% ipython --no-banner

In [1]: import numpy as np

In [2]: from numpy import linalg as LA

In [3]: np.set_printoptions(precision=2, suppress=True, linewidth=200)

In [4]: K = np.loadtxt("sample6.csv", delimiter=",")

In [5]: print(K)
[[-0.53  0.6   0.38 -0.1 ]
 [ 0.67  0.69  3.27 -1.01]
 [ 0.98 -0.04  4.55 -1.68]
 [ 0.81 -0.55  3.8  -1.11]
 [ 0.88 -0.16  2.66 -0.99]
 [-0.59  0.46  1.79  0.29]
 [-0.62  0.71  1.11  0.02]
 [ 0.47  0.56  1.83 -0.78]
 [-0.9   0.57  2.36 -0.23]
 [ 0.46  1.17  5.94 -1.09]
 [-0.32  1.09  3.41 -0.59]
 [ 1.24  0.27  3.11 -1.68]
 [ 0.18  1.09  4.15 -0.33]
 [ 0.35  0.95  5.78 -1.06]
 [ 0.75 -0.17  2.78 -0.7 ]
 [ 0.32  0.79  4.08 -0.55]
 [ 0.78 -0.13  2.7  -1.15]
 [-0.33  0.24  2.13 -0.55]
 [ 0.83  0.41  4.64 -0.67]
 [-0.24  0.13  0.63  0.1 ]
 [-0.6  -0.32 -0.11  0.15]
 [-0.35  0.12  0.67 -0.08]
 [-0.63  0.32  2.5  -0.27]
 [ 0.36  0.64  3.28 -0.81]
 [ 1.1   0.17  3.   -0.52]
 [-0.51  0.62  0.76 -0.54]
 [-0.68  1.47  2.89 -0.08]
 [ 0.68  0.78  4.14 -0.76]]

In [6]: u, v = K[8], K[2]

In [7]: np.round(u @ u, 2)
Out[7]: np.float64(6.76)

In [8]: p = (u @ v) / (u @ u) * u

In [9]: np.round(LA.norm(u + v) ** 2 + LA.norm(u - v) ** 2, 2)
Out[9]: np.float64(62.49)

In [10]: np.round((v - p) @ u, 2)
Out[10]: np.float64(0.0)

In [11]: basis = K[[14, 12]].astype(float)

In [12]: for _ in range(6):
    ...:     z = LA.norm(K[:, None] - basis, axis=-1).argmin(axis=1)
    ...:     basis = np.array([K[z == j].mean(axis=0) for j in range(2)])
    ...: 

In [13]: z
Out[13]: array([0, 1, 1, 1, 1, 0, 0, 0, 0, 1, 1, 1, 1, 1, 1, 1, 1, 0, 1, 0, 0, 0, 0, 1, 1, 0, 0, 1])

In [14]: print(np.abs(basis[1] - basis[0]).argmax())
2

In [15]: basis[1] - basis[0]
Out[15]: array([ 1.09, -0.02,  2.42, -0.75])

In [16]: basis
Out[16]: 
array([[-0.46,  0.46,  1.41, -0.17],
       [ 0.63,  0.44,  3.83, -0.92]])

In [17]: cen = (K - K.mean(axis=0)) / K.std(axis=0)

In [18]: np.argwhere(np.abs(cen) > 2)
Out[18]: 
array([[ 2,  3],
       [ 3,  1],
       [ 9,  2],
       [11,  3],
       [26,  1]])

In [19]: print(cen.std(axis=0))
[1. 1. 1. 1.]

In [20]: coef = LA.lstsq(np.delete(cen, 2, axis=1), cen[:, 2])[0]

In [21]: round(float(1 - np.var(cen[:, 2] - np.delete(cen, 2, axis=1) @ coef)), 2)
Out[21]: 0.66

In [22]: coef
Out[22]: array([ 0.44,  0.52, -0.36])

In [23]: G = np.cov(K, rowvar=False)

In [24]: np.median(K, axis=0)
Out[24]: array([ 0.33,  0.51,  2.83, -0.57])

In [25]: np.polyfit(K[:, 2], K[:, 3], 1)
Out[25]: array([-0.21, -0.01])

In [26]: G.shape
Out[26]: (4, 4)

In [27]: print(np.round(np.corrcoef(K[:, 2], K[:, 3])[0, 1], 2))
-0.64

In [28]: vec = np.array([-3, 2, 3, 0])

In [29]: rhs = K @ vec

In [30]: np.round(LA.solve(K.T @ K, K.T @ rhs), 2) + 0
Out[30]: array([-3.,  2.,  3.,  0.])

In [31]: np.round(LA.pinv(K) @ K, 2) + 0
Out[31]: 
array([[1., 0., 0., 0.],
       [0., 1., 0., 0.],
       [0., 0., 1., 0.],
       [0., 0., 0., 1.]])

In [32]: rng = np.random.default_rng(1936)

In [33]: rhs = rhs + 0.1 * rng.normal(size=28)

In [34]: rhs
Out[34]: 
array([ 3.81,  9.35, 10.58,  7.95,  5.12,  8.11,  6.63,  5.17, 10.94, 18.75, 13.3 ,  6.03, 14.15, 17.93,  5.73, 13.1 ,  5.33,  7.65, 12.09,  2.69,  0.88,  3.34,  9.93, 10.14,  5.96,  5.09, 13.67,
       11.84])

In [35]: coef, *_ = LA.lstsq(K, rhs)

In [36]: round(LA.norm(rhs - K @ coef), 2)
Out[36]: np.float64(0.6)

In [37]: coef.round()
Out[37]: array([-3.,  2.,  3.,  0.])

In [38]: np.round(K.T @ (rhs - K @ coef), 2) + 0
Out[38]: array([0., 0., 0., 0.])

In [39]: print(coef)
[-2.97  2.02  2.99  0.04]

In [40]: mat = np.loadtxt("m.csv", delimiter=",")

In [41]: mat
Out[41]: 
array([[3., 0., 0., 0.],
       [0., 1., 3., 3.],
       [0., 3., 0., 1.],
       [0., 3., 0., 0.]])

In [42]: vec = np.array([2, -1, 2, -1])

In [43]: rhs = mat @ vec

In [44]: coef, lr = np.zeros(4), 1 / LA.norm(mat, 2) ** 2

In [45]: for i in range(60):
    ...:     coef -= lr * mat.T @ (mat @ coef - rhs)
    ...:     if i % 10 == 0: print(i, round(LA.norm(mat @ coef - rhs), 2))
    ...: 
0 4.69
10 0.9
20 0.81
30 0.73
40 0.66
50 0.6

In [46]: coef
Out[46]: array([ 2.  , -1.13,  1.26, -0.24])

In [47]: np.round(LA.cond(mat), 2)
Out[47]: np.float64(9.92)

In [48]: F = np.load("block0.npy")

In [49]: F
Out[49]: 
array([[ 6, 15,  3],
       [15,  2,  2],
       [ 3,  2, -2]])

In [50]: U, sigma, Vh = LA.svd(F, full_matrices=False)

In [51]: U.shape, sigma.shape, Vh.shape
Out[51]: ((3, 3), (3,), (3, 3))

In [52]: sigma
Out[52]: array([19.72, 11.16,  2.56])

In [53]: np.cumsum(sigma ** 2) / np.sum(sigma ** 2)
Out[53]: array([0.75, 0.99, 1.  ])

In [54]: np.abs(U[:, 0]).round(6).argmax()
Out[54]: np.int64(0)

In [55]: print(sigma / sigma[0])
[1.   0.57 0.13]

In [56]: print(np.allclose(U * sigma @ Vh, F))
True

In [57]: np.round(Vh @ Vh.T, 2) + 0
Out[57]: 
array([[1., 0., 0.],
       [0., 1., 0.],
       [0., 0., 1.]])

In [58]: w, evecs = LA.eig(mat)

In [59]: w
Out[59]: array([ 4.98, -0.52, -3.46,  3.  ])

In [60]: u = np.array([2, -1, 0])

In [61]: out = F + np.outer(u, np.eye(3)[0])

In [62]: round(float(LA.det(out) / LA.det(F)), 2), round(1 + LA.solve(F, u)[0], 2)
Out[62]: (0.91, np.float64(0.91))

In [63]: out
Out[63]: 
array([[ 8., 15.,  3.],
       [14.,  2.,  2.],
       [ 3.,  2., -2.]])

In [64]: E = np.loadtxt("dump.csv", delimiter=",")

In [65]: E
Out[65]: 
array([[-0.15,  0.84, -0.52],
       [-0.95, -0.27, -0.15],
       [-0.27,  0.47,  0.84]])

In [66]: np.round(E.T @ E, 2) + 0
Out[66]: 
array([[1., 0., 0.],
       [0., 1., 0.],
       [0., 0., 1.]])

In [67]: LA.pinv(E)
Out[67]: 
array([[-0.15, -0.95, -0.27],
       [ 0.84, -0.27,  0.47],
       [-0.52, -0.15,  0.84]])

In [68]: LA.norm(E, axis=0)
Out[68]: array([1., 1., 1.])

In [69]: round(float(E[:, 2] @ E[:, 0]), 2)
Out[69]: 0.0

In [70]: out = E + rng.integers(-2, 3, (3, 1)) @ rng.integers(-2, 3, (1, 3))

In [71]: print(out)
[[-0.15 -3.16 -4.52]
 [-0.95  3.73  3.85]
 [-0.27  2.47  2.84]]

In [72]: np.round(LA.svd(out - E, compute_uv=False), 2) + 0
Out[72]: array([8.49, 0.  , 0.  ])

In [73]: W1 = np.array([[-3, -8, 0], [1, 4, -9], [0, 8, 7], [1, 1, 8]])

In [74]: coef = np.array([-1, 0, 0])

In [75]: act = np.maximum(K @ W1 + coef, 0)

In [76]: print((act > 0).astype(int))
[[1 1 0]
 [0 1 1]
 [0 1 1]
 [0 1 1]
 [0 1 1]
 [1 1 1]
 [1 1 1]
 [0 1 1]
 [1 1 1]
 [0 1 1]
 [1 1 1]
 [0 1 1]
 [0 1 1]
 [0 1 1]
 [0 1 1]
 [0 1 1]
 [0 1 1]
 [0 1 1]
 [0 1 1]
 [0 1 1]
 [1 1 1]
 [1 1 1]
 [1 1 1]
 [0 1 1]
 [0 1 1]
 [1 1 0]
 [1 1 1]
 [0 1 1]]

In [77]: basis = np.array([[0, 0], [3, 1], [-2, 3]])

In [78]: print(W1 @ basis)
[[-24  -8]
 [ 30 -23]
 [ 10  29]
 [-13  25]]

In [79]: print((act @ basis).round(6).argmax(axis=1))
[0 0 1 1 1 1 0 0 0 1 0 1 1 1 1 1 1 1 1 1 1 0 1 1 1 0 0 1]

In [80]: A = np.loadtxt("w.csv", delimiter=",")

In [81]: A
Out[81]: 
array([[-3.,  1.,  0.,  0.],
       [ 0., -3.,  1.,  0.],
       [ 0.,  0., -3.,  1.],
       [ 0.,  0.,  0., -3.]])

In [82]: W1 = np.array([[1, 1, 2], [0, 0, 0], [1, 1, 1], [1, 1, 1]])

In [83]: coef = np.array([9, 4, -2])

In [84]: act = np.maximum(A @ W1 + coef, 0)

In [85]: LA.matrix_rank(act)
Out[85]: np.int64(2)

In [86]: (act > 0).astype(int)
Out[86]: 
array([[1, 1, 0],
       [1, 1, 0],
       [1, 1, 0],
       [1, 1, 0]])

In [87]: print((act > 0).mean(axis=0))
[1. 1. 0.]

In [88]: basis = np.array([[-2, 2], [2, 1], [0, -2]])

In [89]: W1 @ basis
Out[89]: 
array([[ 0, -1],
       [ 0,  0],
       [ 0,  1],
       [ 0,  1]])

In [90]: X = np.load("x.npy")

In [91]: X
Out[91]: 
array([[ 1,  0,  2],
       [ 2,  1,  4],
       [ 3, -1,  2],
       [ 2, -3,  4],
       [ 2, -2,  3],
       [ 2, -3,  4],
       [ 0, -4,  2],
       [ 2, -5,  0],
       [ 3, -7,  2],
       [ 3, -5,  1],
       [ 2, -4, -1],
       [ 2, -6, -2],
       [ 1, -4, -1],
       [ 1, -3,  0],
       [-1, -4, -1],
       [-3, -4, -1],
       [-2, -6, -2],
       [-2, -7,  0],
       [-4, -6, -1],
       [-3, -8, -3],
       [-2, -6, -4]])

In [92]: cen = X - X.mean(axis=0)

In [93]: evecs = LA.svd(cen)[2][:2]

In [94]: out = cen - cen @ evecs.T @ evecs

In [95]: print(np.round(np.cov(cen @ evecs.T, rowvar=False), 2) + 0)
[[11.59  0.  ]
 [ 0.    2.77]]

In [96]: print(np.diag(evecs.T @ evecs))
[0.84 0.77 0.39]

In [97]: LA.norm(out, axis=1).round(6).argmax()
Out[97]: np.int64(17)

In [98]: z = X[:, 2] > np.median(X[:, 2])

In [99]: u = X[z].mean(axis=0) - X[~z].mean(axis=0)

In [100]: z.astype(int)
Out[100]: array([1, 1, 1, 1, 1, 1, 1, 0, 1, 1, 0, 0, 0, 0, 0, 0, 0, 0, 0, 0, 0])

In [101]: np.argsort(-np.abs(u).round(6), kind="stable")
Out[101]: array([2, 0, 1])

In [102]: data = np.array([[2, 2, 2, 2, 2],
     ...:     [2, 4, 4, 4, 4],
     ...:     [2, 4, 6, 6, 6],
     ...:     [2, 4, 6, 8, 8],
     ...:     [2, 4, 6, 8, 10]])

In [103]: vec = np.array([0, 6, 3, -1, 3])

In [104]: rhs = data @ vec

In [105]: rhs
Out[105]: array([22, 44, 54, 58, 64])

In [106]: print(LA.solve(data.T, data[0]))
[1. 0. 0. 0. 0.]

In [107]: print(LA.solve(data, rhs + data[:, 3]))
[0. 6. 3. 0. 3.]

In [108]: feats = np.load("data.npy")

In [109]: feats.round(2) + 0
Out[109]: 
array([[ 0.6 ,  0.11, -0.39, -0.24,  0.12],
       [ 0.11,  0.54,  0.3 , -0.3 ,  0.23],
       [-0.39,  0.3 ,  0.53, -0.07,  0.  ],
       [-0.24, -0.3 , -0.07,  0.54,  0.31],
       [ 0.12,  0.23,  0.  ,  0.31,  0.79]])

In [110]: hat = np.triu(np.array([[2, 3, 3, 1, 5],
     ...:     [0, 3, 0, 0, 4],
     ...:     [2, 5, 5, 2, 2],
     ...:     [2, 4, 5, 2, 4],
     ...:     [2, 3, 4, 3, 3]]), 1) + np.eye(5)

In [111]: out = hat @ feats @ LA.inv(hat)

In [112]: print(round(LA.det(out), 2))
-0.0

In [113]: np.round(np.poly(out), 2) + 0
Out[113]: array([ 1., -3.,  3., -1.,  0.,  0.])

In [114]: hat @ feats - feats @ hat
Out[114]: 
array([[-0.46,  1.6 ,  0.63,  1.15,  3.26],
       [ 0.49,  0.6 , -0.33,  0.53,  1.02],
       [-0.23,  1.05,  1.05,  1.02,  2.2 ],
       [ 0.49,  1.65,  0.73,  1.62,  3.56],
       [ 0.  , -0.37, -0.37, -0.13, -2.8 ]])
